>>> import numpy as np
>>> from numpy import linalg as LA
>>> np.set_printoptions(precision=1, suppress=True, linewidth=200, floatmode="fixed")
>>> def rnd(a):
...     return np.round(a, 1) + 0
... 
>>> rng = np.random.default_rng(716620)
>>> theta = rng.uniform(0, 2 * np.pi, 14)
>>> Q, _ = LA.qr(np.array([[0.8, -0.4],
...     [0.8, 0.1],
...     [0.2, 0.2],
...     [-1.3, -0.4],
...     [-0.1, -0.4],
...     [1.5, 0.4]]))
>>> m1 = 3 * np.c_[np.cos(theta), np.sin(theta)] @ Q.T
>>> print(rnd(m1))
[[-2.1  0.0  0.7 -0.9 -1.6  0.8]
 [-2.5 -0.8  0.4  0.5 -1.2 -0.8]
 [ 2.5  0.4 -0.6  0.3  1.5  0.0]
 [ 1.7  1.1  0.0 -1.4  0.4  1.7]
 [-2.3 -0.2  0.7 -0.7 -1.6  0.5]
 [ 1.1 -0.5 -0.7  1.6  1.3 -1.6]
 [-1.0 -1.0 -0.3  1.7  0.1 -2.0]
 [ 1.7 -0.2 -0.7  1.3  1.5 -1.3]
 [-1.6  0.3  0.7 -1.3 -1.5  1.3]
 [ 2.5  0.8 -0.4 -0.4  1.2  0.7]
 [-1.4 -1.1 -0.1  1.6 -0.1 -1.8]
 [ 2.3  0.2 -0.7  0.6  1.6 -0.5]
 [-2.5 -0.6  0.5  0.0 -1.4 -0.2]
 [-0.2 -0.9 -0.5  1.8  0.7 -2.0]]
>>> print([round(float(x), 1) for x in LA.svd(m1, compute_uv=False)[:3]])
[8.8, 7.0, 0.0]
>>> print(np.argsort(-LA.norm(m1, axis=0).round(6), kind="stable")[:3])
[0 5 4]
>>> W0 = np.loadtxt("case0.csv", delimiter=",")
>>> print(W0)
[[-1.9 -2.4  3.0 -2.4  3.0  3.0]
 [-2.0 -2.6  2.8 -2.5  3.2  3.1]
 [-2.4 -7.3  3.6  0.9  2.7  2.0]
 [ 0.1  0.1  0.0  0.0  0.1  0.0]
 [-1.2 -4.9  1.7  1.9  1.0  0.4]
 [-3.0 -4.8  4.7 -3.3  4.9  4.3]
 [-1.8 -4.7  2.8  0.2  2.3  2.0]
 [-3.7 -7.1  5.5 -2.4  5.4  4.9]
 [-3.7 -7.2  5.7 -2.6  5.3  5.0]
 [-0.6 -2.5  1.0  1.0  0.5  0.3]
 [-3.8 -7.2  5.8 -2.3  5.5  4.8]
 [-2.3 -2.5  4.0 -4.4  4.4  4.1]
 [-1.2 -2.5  2.0 -0.8  1.9  1.5]
 [-2.0 -4.9  2.7 -0.2  2.3  1.9]
 [-3.7 -7.3  5.6 -2.5  5.4  4.7]
 [-1.8  0.0  3.0 -5.1  3.7  3.9]
 [-2.3 -7.3  3.6  0.9  2.7  2.1]
 [-2.0  0.0  2.8 -4.9  3.9  4.1]
 [-2.3 -4.7  4.0 -1.5  3.8  3.1]
 [-0.4 -2.5  1.0  0.6  0.6  0.2]
 [-0.7 -2.4  0.9  0.8  0.4  0.2]
 [-1.8  0.0  2.9 -5.2  3.8  3.9]
 [-3.1 -7.2  4.8 -0.7  4.0  3.6]
 [-1.2 -4.8  1.8  1.6  1.0  0.6]
 [-1.8 -2.4  2.8 -2.5  3.1  2.9]
 [-2.3 -7.2  3.9  1.0  2.8  2.3]]
>>> D = LA.norm(W0[:, None] - W0[None], axis=-1)
>>> print(np.unravel_index(D.round(6).argmax(), D.shape))
(np.int64(3), np.int64(10))
>>> print(rnd(D[9]))
[ 5.5  5.7  6.4  3.1  2.8  8.9  4.0 10.4 10.6  0.0 10.6  8.4  2.8  4.2 10.5  8.5  6.4  8.5  6.5  0.5  0.3  8.6  8.3  2.6  5.5  6.5]
>>> print(rnd(D[:5, :5]))
[[0.0 0.4 6.0 6.5 6.1]
 [0.4 0.0 6.0 6.7 6.2]
 [6.0 6.0 0.0 9.2 4.2]
 [6.5 6.7 9.2 0.0 5.8]
 [6.1 6.2 4.2 5.8 0.0]]
>>> print(rnd(LA.norm(W0 - W0.mean(axis=0), axis=1)))
[2.0 2.0 4.0 7.0 4.8 3.8 1.9 5.4 5.6 5.1 5.6 4.1 2.7 1.8 5.5 5.8 4.0 5.7 1.4 5.0 5.2 5.8 4.0 4.4 2.1 4.0]
